% ipython --no-banner

In [1]: import numpy as np

In [2]: np.set_printoptions(precision=2, suppress=True, linewidth=120, floatmode="fixed")

In [3]: rng = np.random.default_rng(1)

In [4]: mat = rng.normal(size=(26, 3)) + 10 * np.array([0, 3, 5])

In [5]: mat
Out[5]: 
array([[ 0.35, 30.82, 50.33],
       [-1.30, 30.91, 50.45],
       [-0.54, 30.58, 50.36],
       [ 0.29, 30.03, 50.55],
       [-0.74, 29.84, 49.52],
       [ 0.60, 30.04, 49.71],
       [-0.78, 29.74, 50.01],
       [-0.28, 31.29, 51.01],
       [-2.71, 28.11, 49.83],
       [-0.42, 30.21, 50.22],
       [ 2.12, 28.89, 49.62],
       [ 2.04, 30.65, 50.66],
       [-0.51, 28.35, 50.17],
       [ 0.11, 28.77, 49.32],
       [-0.07, 29.06, 49.90],
       [ 0.10, 30.04, 49.49],
       [ 0.59, 30.89, 50.32],
       [-0.82, 30.73, 49.50],
       [ 0.88, 28.93, 50.91],
       [-0.02, 28.75, 49.69],
       [ 0.05, 30.27, 49.02],
       [-1.11, 30.20, 49.53],
       [ 0.24, 30.76, 48.35],
       [ 0.25, 31.22, 49.70],
       [-0.81, 30.75, 50.25],
       [ 0.90, 29.65, 48.52]])

In [6]: O, R = np.linalg.qr(mat)

In [7]: np.allclose(R.T @ R, mat.T @ mat)
Out[7]: True

In [8]: np.round(O.T @ O, 2) + 0
Out[8]: 
array([[1.00, 0.00, 0.00],
       [0.00, 1.00, 0.00],
       [0.00, 0.00, 1.00]])

In [9]: C2 = np.cov(mat, rowvar=False)

In [10]: np.corrcoef(mat.T)
Out[10]: 
array([[ 1.00,  0.08, -0.01],
       [ 0.08,  1.00,  0.14],
       [-0.01,  0.14,  1.00]])

In [11]: print(np.polyfit(mat[:, 1], mat[:, 0], 1))
[ 0.09 -2.81]

In [12]: W0 = np.loadtxt("mat.csv", delimiter=",")

In [13]: W0
Out[13]: 
array([[ 0.30, -0.03,  0.46],
       [-0.03,  1.00,  0.02],
       [ 0.46,  0.02,  0.70]])

In [14]: t3 = np.stack([W0, 4 * W0, W0[::-1]])

In [15]: t3.sum(axis=0)
Out[15]: 
array([[ 1.97, -0.15,  2.99],
       [-0.21,  5.99,  0.14],
       [ 2.59,  0.08,  3.96]])

In [16]: np.linalg.matrix_rank(t3)
Out[16]: array([2, 2, 2])

In [17]: np.round(np.linalg.det(t3), 2) + 0
Out[17]: array([0.00, 0.00, 0.00])

In [18]: np.linalg.matrix_rank(t3.reshape(3, -1))
Out[18]: np.int64(2)

In [19]: t3.shape
Out[19]: (3, 3, 3)

In [20]: round(np.linalg.eigvals(W0).sum().real, 2)
Out[20]: np.float64(2.0)

In [21]: A = np.array([[2, 5, 4, 4], [9, 1, 6, 7], [5, 4, 4, 8]])

In [22]: def softmax(z):
    ...:     e = np.exp(z - z.max(axis=-1, keepdims=True))
    ...:     return e / e.sum(axis=-1, keepdims=True)
    ...: 

In [23]: np.round(softmax(A[1] + 4), 2) + 0
Out[23]: array([0.84, 0.00, 0.04, 0.11])

In [24]: scores = A @ A.T / np.sqrt(4)

In [25]: print(np.round(softmax(scores), 2) + 0)
[[0.00 0.18 0.82]
 [0.00 1.00 0.00]
 [0.00 0.98 0.02]]

In [26]: softmax(scores).round(6).argmax(axis=1)
Out[26]: array([2, 1, 1])

In [27]: np.round(softmax(scores + np.triu(np.full(scores.shape, -np.inf), 1)), 2) + 0
Out[27]: 
array([[1.00, 0.00, 0.00],
       [0.00, 1.00, 0.00],
       [0.00, 0.98, 0.02]])

In [28]: vec = np.array([0, 2, 0, 1])

In [29]: a = np.maximum(A @ vec, 0)

In [30]: print(A * (a > 1e-9)[:, None])
[[2 5 4 4]
 [9 1 6 7]
 [5 4 4 8]]

In [31]: A.T @ a
Out[31]: array([189, 143, 174, 247])

In [32]: np.flatnonzero(a > 1e-9)
Out[32]: array([0, 1, 2])

In [33]: np.tanh(A @ vec)
Out[33]: array([1.00, 1.00, 1.00])

In [34]: X = np.load("sample11.npy")

In [35]: X
Out[35]: 
array([[ -0.98,  -0.15,   0.59],
       [ 11.17,   5.11,  -3.95],
       [-12.20,  -2.85,   2.97],
       [-17.14,  -6.33,   5.05],
       [-12.29,  -2.27,   2.51],
       [  1.51,   0.47,   0.03],
       [ -5.40,  -0.22,   0.84],
       [  5.24,   0.41,  -0.86],
       [-19.77,  -5.03,   4.92],
       [ -8.38,  -2.45,   2.19],
       [-10.38,  -3.76,   3.16],
       [  0.76,   1.16,  -0.23],
       [-10.58,  -3.37,   2.68],
       [ -6.98,  -2.84,   1.66],
       [ 10.49,  -0.17,  -0.87],
       [-10.17,   0.68,   0.94],
       [  8.45,   3.78,  -2.39],
       [ -7.98,   1.71,   0.06]])

In [36]: f, r1 = X[7], X[16]

In [37]: print(np.round(f @ r1, 2))
47.88

In [38]: round(f @ f, 2)
Out[38]: np.float64(28.37)

In [39]: pr = (f @ r1) / (f @ f) * f

In [40]: r1 - pr
Out[40]: array([-0.40,  3.09, -0.94])

In [41]: np.linalg.matrix_rank(np.outer(f, r1))
Out[41]: np.int64(1)

In [42]: round(np.linalg.norm(f + r1) ** 2 + np.linalg.norm(f - r1) ** 2, 2)
Out[42]: np.float64(239.54)

In [43]: np.outer(f, r1)
Out[43]: 
array([[ 44.28,  19.81, -12.52],
       [  3.46,   1.55,  -0.98],
       [ -7.27,  -3.25,   2.06]])

In [44]: C2 = X.T @ X

In [45]: np.linalg.matrix_rank(C2)
Out[45]: np.int64(3)

In [46]: print(np.allclose(C2, C2.T))
True

In [47]: np.linalg.svd(X, compute_uv=False) ** 2
Out[47]: array([2077.60,   56.50,    0.98])

In [48]: proj = X @ np.linalg.solve(X.T @ X, X.T)

In [49]: proj @ X[:, 1]
Out[49]: 
array([-0.15,  5.11, -2.85, -6.33, -2.27,  0.47, -0.22,  0.41, -5.03, -2.45, -3.76,  1.16, -3.37, -2.84, -0.17,  0.68,
        3.78,  1.71])

In [50]: np.allclose(proj @ proj, proj)
Out[50]: True

In [51]: sigma = 20 * 0.2 ** np.arange(3)

In [52]: K = rng.normal(size=(23, 3)) * rng.permutation(sigma)

In [53]: K
Out[53]: 
array([[ -2.20,  -0.36,   3.10],
       [  3.87,  -1.30,  -4.78],
       [ 17.68,   0.54,  -2.56],
       [ -0.02,   0.36,   1.87],
       [ 17.52,   0.21,  -0.38],
       [ -5.18,   0.84,  -9.00],
       [ -2.77,   0.03,  -5.70],
       [  6.66,  -0.52,   3.45],
       [ -2.51,   0.54,   4.88],
       [  7.66,  -0.70,  -6.06],
       [ 35.07,  -0.09,  -2.75],
       [  2.89,  -0.15,   3.41],
       [  0.68,   0.01,  -2.86],
       [  9.39,  -0.83,   2.66],
       [ 30.48,  -1.22,  -9.86],
       [ 12.34,   2.04,  -4.00],
       [-25.01,   0.47,  -3.36],
       [-10.12,  -0.28,   2.13],
       [ -8.11,   0.22,  -0.71],
       [-16.89,  -0.26,  -3.80],
       [  0.13,  -0.90,  -4.37],
       [ 29.14,  -0.04,  -0.22],
       [ 10.23,  -0.34,  -0.91]])

In [54]: # column 0 dominates

In [55]: labels = mat[:, 1] > np.median(mat[:, 1])

In [56]: f = mat[labels].mean(axis=0) - mat[~labels].mean(axis=0)

In [57]: f
Out[57]: array([-0.15,  1.47,  0.19])

In [58]: softmax(K).sum(axis=1)
Out[58]: 
array([1.00, 1.00, 1.00, 1.00, 1.00, 1.00, 1.00, 1.00, 1.00, 1.00, 1.00, 1.00, 1.00, 1.00, 1.00, 1.00, 1.00, 1.00,
       1.00, 1.00, 1.00, 1.00, 1.00])

In [59]: np.round(softmax(10 * K[9]), 2) + 0
Out[59]: array([1.00, 0.00, 0.00])

In [60]: scores = K @ K.T / np.sqrt(3)

In [61]: softmax(scores).round(6).argmax(axis=1)
Out[61]: array([16, 14, 10,  8, 10, 16, 16, 10, 16, 14, 10, 10, 14, 10, 10, 10, 16, 16, 16, 16, 14, 10, 10])

In [62]: softmax(scores)[9] @ K
Out[62]: array([30.51, -1.21, -9.82])

In [63]: vec = np.array([-4, 2, -4])

In [64]: y = K @ vec

In [65]: np.linalg.solve(K.T @ K, K.T @ y)
Out[65]: array([-4.00,  2.00, -4.00])

In [66]: np.linalg.lstsq(K, y)[0]
Out[66]: array([-4.00,  2.00, -4.00])

In [67]: print(np.round(np.linalg.pinv(K) @ K, 2) + 0)
[[1.00 0.00 0.00]
 [0.00 1.00 0.00]
 [0.00 0.00 1.00]]

In [68]: y = y + 0.02 * rng.normal(size=23)

In [69]: y
Out[69]: 
array([  -4.31,    1.00,  -59.35,   -6.71,  -68.19,   58.39,   33.94,  -41.43,   -8.41,   -7.80, -129.47,  -25.48,
          8.76,  -49.88,  -84.91,  -29.25,  114.46,   31.43,   35.73,   82.27,   15.16, -115.78,  -37.94])

In [70]: coef, *_ = np.linalg.lstsq(K, y)

In [71]: coef
Out[71]: array([-4.00,  2.00, -4.00])

In [72]: print(np.round(K.T @ (y - K @ coef), 2) + 0)
[0.00 0.00 0.00]

In [73]: cent = K[[20, 9]].astype(float)

In [74]: for _ in range(3):
    ...:     labels = np.linalg.norm(K[:, None] - cent, axis=-1).argmin(axis=1)
    ...:     cent = np.array([K[labels == j].mean(axis=0) for j in range(2)])
    ...: 

In [75]: labels
Out[75]: array([0, 0, 1, 0, 1, 0, 0, 1, 0, 1, 1, 0, 0, 1, 1, 1, 0, 0, 0, 0, 0, 1, 1])

In [76]: cent
Out[76]: 
array([[-5.02, -0.06, -1.48],
       [17.62, -0.09, -2.06]])

In [77]: np.bincount(labels)
Out[77]: array([13, 10])
